$ python -q
>>> import numpy as np
>>> import numpy.linalg as la
>>> np.set_printoptions(precision=2, suppress=True, linewidth=140, floatmode="fixed")
>>> other = np.array([[2, 2, 2, 3, 0, 3],
...     [2, 1, 3, 1, 3, 1],
...     [0, 0, 1, 3, 0, 2],
...     [0, 1, 1, 0, 0, 0],
...     [0, 1, 2, 3, 0, 0],
...     [2, 3, 3, 3, 1, 1]])
>>> basis = np.array([[1, -3, 1], [-4, 0, 2], [-2, 4, 5]])
>>> data = np.block([[other, np.zeros((6, 3))], [np.zeros((3, 6)), basis]])
>>> print(data)
[[ 2.00  2.00  2.00  3.00  0.00  3.00  0.00  0.00  0.00]
 [ 2.00  1.00  3.00  1.00  3.00  1.00  0.00  0.00  0.00]
 [ 0.00  0.00  1.00  3.00  0.00  2.00  0.00  0.00  0.00]
 [ 0.00  1.00  1.00  0.00  0.00  0.00  0.00  0.00  0.00]
 [ 0.00  1.00  2.00  3.00  0.00  0.00  0.00  0.00  0.00]
 [ 2.00  3.00  3.00  3.00  1.00  1.00  0.00  0.00  0.00]
 [ 0.00  0.00  0.00  0.00  0.00  0.00  1.00 -3.00  1.00]
 [ 0.00  0.00  0.00  0.00  0.00  0.00 -4.00  0.00  2.00]
 [ 0.00  0.00  0.00  0.00  0.00  0.00 -2.00  4.00  5.00]]
>>> x0 = np.array([-3, -5, 5, 3, -4, -5, 5, -2, 2])
>>> rhs = data @ x0
>>> c, lr = np.zeros(9), 1 / la.norm(data, 2) ** 2
>>> for i in range(15):
...     c -= lr * data.T @ (data @ c - rhs)
...     if i % 5 == 0: print(i, round(la.norm(data @ c - rhs), 2))
... 
0 24.19
5 16.02
10 11.5
>>> print(round(float(la.cond(data)), 2))
36.6
>>> print(data @ data)
[[ 14.00  18.00  24.00  23.00   9.00  15.00   0.00   0.00   0.00]
 [  8.00  12.00  20.00  28.00   4.00  14.00   0.00   0.00   0.00]
 [  4.00   9.00  10.00   9.00   2.00   4.00   0.00   0.00   0.00]
 [  2.00   1.00   4.00   4.00   3.00   3.00   0.00   0.00   0.00]
 [  2.00   4.00   8.00   7.00   3.00   5.00   0.00   0.00   0.00]
 [ 12.00  14.00  24.00  24.00  10.00  16.00   0.00   0.00   0.00]
 [  0.00   0.00   0.00   0.00   0.00   0.00  11.00   1.00   0.00]
 [  0.00   0.00   0.00   0.00   0.00   0.00  -8.00  20.00   6.00]
 [  0.00   0.00   0.00   0.00   0.00   0.00 -28.00  26.00  31.00]]
>>> print(np.trace(data))
11.0
>>> r0 = np.array([0, 0, 2, 3, 1, 2, 3, 2, 2])
>>> other = data + np.outer(r0, np.eye(9)[0])
>>> print(round(la.det(other) / la.det(data), 2), np.round(1 + la.solve(data, r0)[0], 2))
-4.62 -4.63
>>> print(la.matrix_rank(other - data))
1
>>> print(la.matrix_rank(la.inv(other) - la.inv(data), tol=1e-8))
1
>>> other = np.array([[2, -3], [3, 4], [1, -9]])
>>> M = np.kron(np.eye(3, dtype=int), other)
>>> print(M)
[[ 2 -3  0  0  0  0]
 [ 3  4  0  0  0  0]
 [ 1 -9  0  0  0  0]
 [ 0  0  2 -3  0  0]
 [ 0  0  3  4  0  0]
 [ 0  0  1 -9  0  0]
 [ 0  0  0  0  2 -3]
 [ 0  0  0  0  3  4]
 [ 0  0  0  0  1 -9]]
>>> T = np.stack([M, -2 * M, M[::-1]])
>>> print(T.shape)
(3, 9, 6)
>>> print(T.sum(axis=0))
[[-2  3  0  0  1 -9]
 [-3 -4  0  0  3  4]
 [-1  9  0  0  2 -3]
 [ 0  0 -1 -6  0  0]
 [ 0  0  0  0  0  0]
 [ 0  0  1  6  0  0]
 [ 1 -9  0  0 -2  3]
 [ 3  4  0  0 -3 -4]
 [ 2 -3  0  0 -1  9]]
>>> print(np.einsum("bij,cij->bc", T, T))
[[ 360 -720   83]
 [-720 1440 -166]
 [  83 -166  360]]
